>>> import numpy as np
>>> import numpy.linalg as la
>>> np.set_printoptions(precision=3, suppress=True, linewidth=160)
>>> rng = np.random.default_rng(553)
>>> theta = np.sort(rng.uniform(-2, 2, 27))
>>> X = np.c_[theta, theta ** 2, theta ** 3] @ np.array([[-3, -3, 2], [1, -2, -2], [-2, 3, 2]])
>>> X
array([[ 18.702, -16.536, -19.981],
       [ 17.014, -14.416, -18.123],
       [ 12.661,  -9.131, -13.325],
       [ 10.778,  -6.959, -11.249],
       [  9.746,  -5.809, -10.112],
       [  7.61 ,  -3.55 ,  -7.762],
       [  4.812,  -0.981,  -4.71 ],
       [  3.712,  -0.177,  -3.528],
       [  2.695,   0.388,  -2.458],
       [  1.531,   0.687,  -1.29 ],
       [  1.253,   0.676,  -1.026],
       [  0.72 ,   0.527,  -0.55 ],
       [  0.51 ,   0.414,  -0.376],
       [  0.297,   0.266,  -0.211],
       [ -0.109,  -0.112,   0.071],
       [ -0.588,  -0.67 ,   0.342],
       [ -0.913,  -1.055,   0.496],
       [ -1.059,  -1.215,   0.561],
       [ -1.577,  -1.683,   0.783],
       [ -2.129,  -1.992,   1.028],
       [ -2.988,  -2.153,   1.448],
       [ -3.301,  -2.138,   1.613],
       [ -5.76 ,  -1.215,   3.067],
       [ -5.865,  -1.153,   3.134],
       [ -7.815,   0.178,   4.427],
       [-10.7  ,   2.61 ,   6.466],
       [-15.884,   7.737,  10.356]])
>>> z = X[:, 0] > np.median(X[:, 0])
>>> r0 = X[z].mean(axis=0) - X[~z].mean(axis=0)
>>> z.astype(int)
array([1, 1, 1, 1, 1, 1, 1, 1, 1, 1, 1, 1, 1, 0, 0, 0, 0, 0, 0, 0, 0, 0, 0, 0, 0, 0, 0])
>>> x0 = np.array([3, 5, -2])
>>> y = X @ x0
>>> coef, lr = np.zeros(3), 1 / la.norm(X, 2) ** 2
>>> for i in range(50):
...     coef -= lr * X.T @ (X @ coef - y)
...     if i % 10 == 0: print(i, round(la.norm(X @ coef - y), 3))
... 
0 67.972
10 44.923
20 29.93
30 20.262
40 14.129
>>> round(float(la.cond(X)), 3)
15.198
>>> feats = np.loadtxt("out18.csv", delimiter=",")
>>> feats
array([[24.927, -4.871,  2.547],
       [26.219, -2.776,  3.395],
       [25.986, -4.171,  3.139],
       [26.769, -2.923,  3.092],
       [26.803, -2.743,  5.589],
       [26.885, -4.158,  3.249],
       [27.001, -1.57 ,  1.496],
       [26.357, -2.581,  1.031],
       [26.391, -3.286,  2.604],
       [24.913, -2.181,  5.03 ],
       [25.345, -2.941,  4.95 ],
       [27.828, -2.842,  2.425],
       [30.331, -4.351,  4.535],
       [26.147, -3.372,  2.699],
       [26.95 , -1.928,  3.687],
       [26.164, -4.273,  2.48 ],
       [27.916, -2.693,  2.156],
       [27.043, -2.417,  3.071],
       [27.79 , -2.73 ,  2.56 ],
       [26.433, -4.65 ,  2.219],
       [26.624, -4.245,  3.037],
       [28.192, -2.599,  2.238],
       [28.966, -4.045,  2.015],
       [26.721, -3.612,  3.367]])
>>> Y = np.c_[feats[:, :2] @ np.array([[1, 2], [1, 0]]), np.array([1, 0, 1, 2, 0, 0, 1, 0, 1, 1, 1, 1, 2, 0, 1, 1, 0, 2, 1, 2, 2, 1, 1, 1])]
>>> Y
array([[20.056, 49.854,  1.   ],
       [23.443, 52.438,  0.   ],
       [21.815, 51.972,  1.   ],
       [23.846, 53.538,  2.   ],
       [24.06 , 53.606,  0.   ],
       [22.727, 53.77 ,  0.   ],
       [25.431, 54.002,  1.   ],
       [23.776, 52.714,  0.   ],
       [23.105, 52.782,  1.   ],
       [22.732, 49.826,  1.   ],
       [22.404, 50.69 ,  1.   ],
       [24.986, 55.656,  1.   ],
       [25.98 , 60.662,  2.   ],
       [22.775, 52.294,  0.   ],
       [25.022, 53.9  ,  1.   ],
       [21.891, 52.328,  1.   ],
       [25.223, 55.832,  0.   ],
       [24.626, 54.086,  2.   ],
       [25.06 , 55.58 ,  1.   ],
       [21.783, 52.866,  2.   ],
       [22.379, 53.248,  2.   ],
       [25.593, 56.384,  1.   ],
       [24.921, 57.932,  1.   ],
       [23.109, 53.442,  1.   ]])
>>> np.round(la.norm(Y - feats @ la.lstsq(feats, Y)[0], axis=0), 3) + 0
array([0.   , 0.   , 3.192])
>>> la.matrix_rank(np.c_[feats, Y])
np.int64(4)
>>> np.round(la.lstsq(feats, Y[:, 0])[0], 3) + 0
array([1., 1., 0.])
>>> cent = X[[2, 25]].astype(float)
>>> for _ in range(7):
...     z = la.norm(X[:, None] - cent, axis=-1).argmin(axis=1)
...     cent = np.array([X[z == j].mean(axis=0) for j in range(2)])
... 
>>> z
array([0, 0, 0, 0, 0, 0, 1, 1, 1, 1, 1, 1, 1, 1, 1, 1, 1, 1, 1, 1, 1, 1, 1, 1, 1, 1, 1])
>>> cent[1] - cent[0]
array([-14.807,   9.349,  14.361])
>>> np.abs(cent[1] - cent[0]).argmax()
np.int64(0)
>>> cent = feats[[1, 12]].astype(float)
>>> for _ in range(7):
...     z = la.norm(feats[:, None] - cent, axis=-1).argmin(axis=1)
...     cent = np.array([feats[z == j].mean(axis=0) for j in range(2)])
... 
>>> z
array([0, 0, 0, 0, 0, 0, 0, 0, 0, 0, 0, 0, 1, 0, 0, 0, 0, 0, 0, 0, 0, 0, 1, 0])
>>> cent
array([[26.609, -3.162,  3.003],
       [29.648, -4.198,  3.275]])
>>> np.bincount(z)
array([22,  2])
>>> cent[1] - cent[0]
array([ 3.039, -1.036,  0.272])
>>> np.abs(cent[1] - cent[0]).argmax()
np.int64(0)
>>> cen = feats - feats.mean(axis=1)
Traceback (most recent call last):
  File "<python-input-34>", line 1, in <module>
    cen = feats - feats.mean(axis=1)
          ~~~~~~^~~~~~~~~~~~~~~~~~~~
ValueError: operands could not be broadcast together with shapes (24,3) (24,) 
>>> cen = feats - feats.mean(axis=0)
>>> U, sig, VT = la.svd(cen, full_matrices=False)
>>> np.round((sig ** 2).sum() ** 2 / (sig ** 4).sum(), 3)
np.float64(2.805)
>>> np.searchsorted(np.cumsum(sig ** 2) / (sig ** 2).sum(), 0.9) + 1
np.int64(3)
>>> la.matrix_rank(cen)
np.int64(3)
>>> arr = np.load("test17.npy")
>>> arr
array([[-0.1  , -2.957, -0.6  ],
       [-0.4  ,  4.045,  0.8  ],
       [ 0.7  ,  1.492,  0.3  ],
       [ 0.1  ,  8.571,  1.7  ],
       [ 1.   , -1.979, -0.4  ],
       [ 0.6  ,  3.034,  0.6  ],
       [-1.5  ,  1.514,  0.3  ],
       [ 0.   ,  3.502,  0.7  ],
       [ 0.9  ,  1.561,  0.3  ],
       [ 0.   ,  8.969,  1.8  ],
       [ 0.3  , -1.939, -0.4  ]])
>>> z = arr[:, 2] > np.median(arr[:, 2])
>>> r0 = arr[z].mean(axis=0) - arr[~z].mean(axis=0)
>>> np.argsort(-np.abs(r0).round(6), kind="stable")
array([1, 2, 0])
>>> z.astype(int)
array([0, 1, 0, 1, 0, 1, 0, 1, 0, 1, 0])
>>> A = np.loadtxt("block15.csv", delimiter=",")
>>> A
array([[ 0.537, -0.278,  0.648,  0.463],
       [-0.278,  0.833,  0.389,  0.278],
       [ 0.648,  0.389,  0.093, -0.648],
       [ 0.463,  0.278, -0.648,  0.537]])
>>> hat = np.triu(np.array([[7, 7, 4, 2], [9, 1, 8, 0], [2, 7, 7, 0], [3, 6, 7, 4]]), 1) + np.eye(4)
>>> Y = hat @ A @ la.inv(hat)
>>> round(float(la.det(Y)), 3)
-1.0
>>> np.round(np.poly(Y), 3) + 0
array([ 1., -2.,  0.,  2., -1.])
>>> round(np.trace(Y), 3), round(float(np.trace(A)), 3)
(np.float64(2.0), 2.0)
>>> mat = np.array([[0.5, 0.0, 0.0, 0.5],
...     [0.0, 0.5, 0.0, 0.5],
...     [0.0, 0.5, 0.5, 0.0],
...     [0.0, 0.0, 0.0, 1.0]])
>>> q = mat.astype(float).copy()
>>> for j in range(4):
...     q[:, j] -= q[:, :j] @ (q[:, :j].T @ q[:, j])
...     q[:, j] /= la.norm(q[:, j])
... 
>>> np.round(q.T @ mat, 3) + 0
array([[ 0.5  ,  0.   ,  0.   ,  0.5  ],
       [ 0.   ,  0.707,  0.354,  0.354],
       [ 0.   ,  0.   ,  0.354, -0.354],
       [ 0.   ,  0.   ,  0.   ,  1.   ]])
>>> z = rng.permutation(4)
>>> z
array([3, 1, 2, 0])
>>> Y = mat[z][:, z]
>>> np.diag(Y)
array([1. , 0.5, 0.5, 0.5])
>>> np.sort(np.abs(la.eigvals(Y)))
array([0.5, 0.5, 0.5, 1. ])
>>> ev, evecs = la.eig(mat)
>>> np.prod(ev)
np.float64(0.125)
>>> np.sort(la.eigvals(mat @ mat))
array([0.25, 0.25, 0.25, 1.  ])
>>> np.sort(la.eigvals(mat.T))
array([0.5, 0.5, 0.5, 1. ])
>>> np.round(la.matrix_power(mat, 100), 3) + 0
array([[0., 0., 0., 1.],
       [0., 0., 0., 1.],
       [0., 0., 0., 1.],
       [0., 0., 0., 1.]])
>>> la.matrix_power(mat, 2)
array([[0.25, 0.  , 0.  , 0.75],
       [0.  , 0.25, 0.  , 0.75],
       [0.  , 0.5 , 0.25, 0.25],
       [0.  , 0.  , 0.  , 1.  ]])
>>> np.sort(np.abs(la.eigvals(mat)))[::-1]
array([1. , 0.5, 0.5, 0.5])
>>> mat.sum(axis=1)
array([1., 1., 1., 1.])
>>> p = np.eye(4)[2]
>>> for _ in range(7):
...     p = p @ mat
...     print(p.round(3))
... 
[0.  0.5 0.5 0. ]
[0.   0.5  0.25 0.25]
[0.    0.375 0.125 0.5  ]
[0.    0.25  0.062 0.688]
[0.    0.156 0.031 0.812]
[0.    0.094 0.016 0.891]
[0.    0.055 0.008 0.938]
>>> r0 = np.array([-3, 3, -3, 0])
>>> Y = mat + np.outer(r0, np.eye(4)[1])
>>> np.round(la.det(Y) / la.det(mat), 3), round(float(1 + la.solve(mat, r0)[1]), 3)
(np.float64(7.0), 7.0)
>>> data = np.array([[5.0, 1.0], [1.0, 5.0]])
>>> data
array([[5., 1.],
       [1., 5.]])
>>> x0 = np.array([2, 2])
>>> y = data @ x0
>>> y
array([12., 12.])
>>> la.solve(data, y)
array([2., 2.])
>>> np.round(la.solve(data.T, data[0]), 3) + 0
array([1., 0.])
>>> la.solve(data, 5 * y)
array([10., 10.])
>>> Lm = la.cholesky(data)
>>> Lm @ Lm.T
array([[5., 1.],
       [1., 5.]])
>>> np.diag(Lm) ** 2
array([5. , 4.8])
>>> Lm
array([[2.236, 0.   ],
       [0.447, 2.191]])
